% ipython --no-banner

In [1]: import numpy as np

In [2]: from numpy import linalg as LA

In [3]: np.set_printoptions(precision=3, suppress=True, linewidth=120)

In [4]: tidy = lambda a: np.round(a, 3) + 0

In [5]: K = np.loadtxt("out13.csv", delimiter=",")

In [6]: tidy(K)
Out[6]: 
array([[ 0.78 , -0.132, -0.044, -0.308, -0.044, -0.132, -0.22 , -0.044, -0.308, -0.132, -0.308],
       [-0.132,  0.921, -0.026, -0.185, -0.026, -0.079, -0.132, -0.026, -0.185, -0.079, -0.185],
       [-0.044, -0.026,  0.991, -0.062, -0.009, -0.026, -0.044, -0.009, -0.062, -0.026, -0.062],
       [-0.308, -0.185, -0.062,  0.568, -0.062, -0.185, -0.308, -0.062, -0.432, -0.185, -0.432],
       [-0.044, -0.026, -0.009, -0.062,  0.991, -0.026, -0.044, -0.009, -0.062, -0.026, -0.062],
       [-0.132, -0.079, -0.026, -0.185, -0.026,  0.921, -0.132, -0.026, -0.185, -0.079, -0.185],
       [-0.22 , -0.132, -0.044, -0.308, -0.044, -0.132,  0.78 , -0.044, -0.308, -0.132, -0.308],
       [-0.044, -0.026, -0.009, -0.062, -0.009, -0.026, -0.044,  0.991, -0.062, -0.026, -0.062],
       [-0.308, -0.185, -0.062, -0.432, -0.062, -0.185, -0.308, -0.062,  0.568, -0.185, -0.432],
       [-0.132, -0.079, -0.026, -0.185, -0.026, -0.079, -0.132, -0.026, -0.185,  0.921, -0.185],
       [-0.308, -0.185, -0.062, -0.432, -0.062, -0.185, -0.308, -0.062, -0.432, -0.185,  0.568]])

In [7]: # symmetric, so the eigenvalues are real

In [8]: f = np.array([1, 0, 2, 2, 1, 2, 2, 1, 2, 2, 0])

In [9]: Y = K + np.outer(f, np.eye(11)[10])

In [10]: LA.matrix_rank(LA.inv(Y) - LA.inv(K), tol=1e-8)
Out[10]: np.int64(1)

In [11]: tidy(LA.det(Y) / LA.det(K)), tidy(1 + LA.solve(K, f)[10])
Out[11]: (np.float64(-2.639), np.float64(-2.639))

In [12]: tidy(K @ K)
Out[12]: 
array([[1., 0., 0., 0., 0., 0., 0., 0., 0., 0., 0.],
       [0., 1., 0., 0., 0., 0., 0., 0., 0., 0., 0.],
       [0., 0., 1., 0., 0., 0., 0., 0., 0., 0., 0.],
       [0., 0., 0., 1., 0., 0., 0., 0., 0., 0., 0.],
       [0., 0., 0., 0., 1., 0., 0., 0., 0., 0., 0.],
       [0., 0., 0., 0., 0., 1., 0., 0., 0., 0., 0.],
       [0., 0., 0., 0., 0., 0., 1., 0., 0., 0., 0.],
       [0., 0., 0., 0., 0., 0., 0., 1., 0., 0., 0.],
       [0., 0., 0., 0., 0., 0., 0., 0., 1., 0., 0.],
       [0., 0., 0., 0., 0., 0., 0., 0., 0., 1., 0.],
       [0., 0., 0., 0., 0., 0., 0., 0., 0., 0., 1.]])

In [13]: tidy(np.sort(np.abs(LA.eigvals(K))))
Out[13]: array([1., 1., 1., 1., 1., 1., 1., 1., 1., 1., 1.])

In [14]: tidy((K + K.T) / 2)
Out[14]: 
array([[ 0.78 , -0.132, -0.044, -0.308, -0.044, -0.132, -0.22 , -0.044, -0.308, -0.132, -0.308],
       [-0.132,  0.921, -0.026, -0.185, -0.026, -0.079, -0.132, -0.026, -0.185, -0.079, -0.185],
       [-0.044, -0.026,  0.991, -0.062, -0.009, -0.026, -0.044, -0.009, -0.062, -0.026, -0.062],
       [-0.308, -0.185, -0.062,  0.568, -0.062, -0.185, -0.308, -0.062, -0.432, -0.185, -0.432],
       [-0.044, -0.026, -0.009, -0.062,  0.991, -0.026, -0.044, -0.009, -0.062, -0.026, -0.062],
       [-0.132, -0.079, -0.026, -0.185, -0.026,  0.921, -0.132, -0.026, -0.185, -0.079, -0.185],
       [-0.22 , -0.132, -0.044, -0.308, -0.044, -0.132,  0.78 , -0.044, -0.308, -0.132, -0.308],
       [-0.044, -0.026, -0.009, -0.062, -0.009, -0.026, -0.044,  0.991, -0.062, -0.026, -0.062],
       [-0.308, -0.185, -0.062, -0.432, -0.062, -0.185, -0.308, -0.062,  0.568, -0.185, -0.432],
       [-0.132, -0.079, -0.026, -0.185, -0.026, -0.079, -0.132, -0.026, -0.185,  0.921, -0.185],
       [-0.308, -0.185, -0.062, -0.432, -0.062, -0.185, -0.308, -0.062, -0.432, -0.185,  0.568]])

In [15]: tidy(LA.matrix_power(K, 2))
Out[15]: 
array([[1., 0., 0., 0., 0., 0., 0., 0., 0., 0., 0.],
       [0., 1., 0., 0., 0., 0., 0., 0., 0., 0., 0.],
       [0., 0., 1., 0., 0., 0., 0., 0., 0., 0., 0.],
       [0., 0., 0., 1., 0., 0., 0., 0., 0., 0., 0.],
       [0., 0., 0., 0., 1., 0., 0., 0., 0., 0., 0.],
       [0., 0., 0., 0., 0., 1., 0., 0., 0., 0., 0.],
       [0., 0., 0., 0., 0., 0., 1., 0., 0., 0., 0.],
       [0., 0., 0., 0., 0., 0., 0., 1., 0., 0., 0.],
       [0., 0., 0., 0., 0., 0., 0., 0., 1., 0., 0.],
       [0., 0., 0., 0., 0., 0., 0., 0., 0., 1., 0.],
       [0., 0., 0., 0., 0., 0., 0., 0., 0., 0., 1.]])

In [16]: tidy(LA.det(K))
Out[16]: np.float64(-1.0)
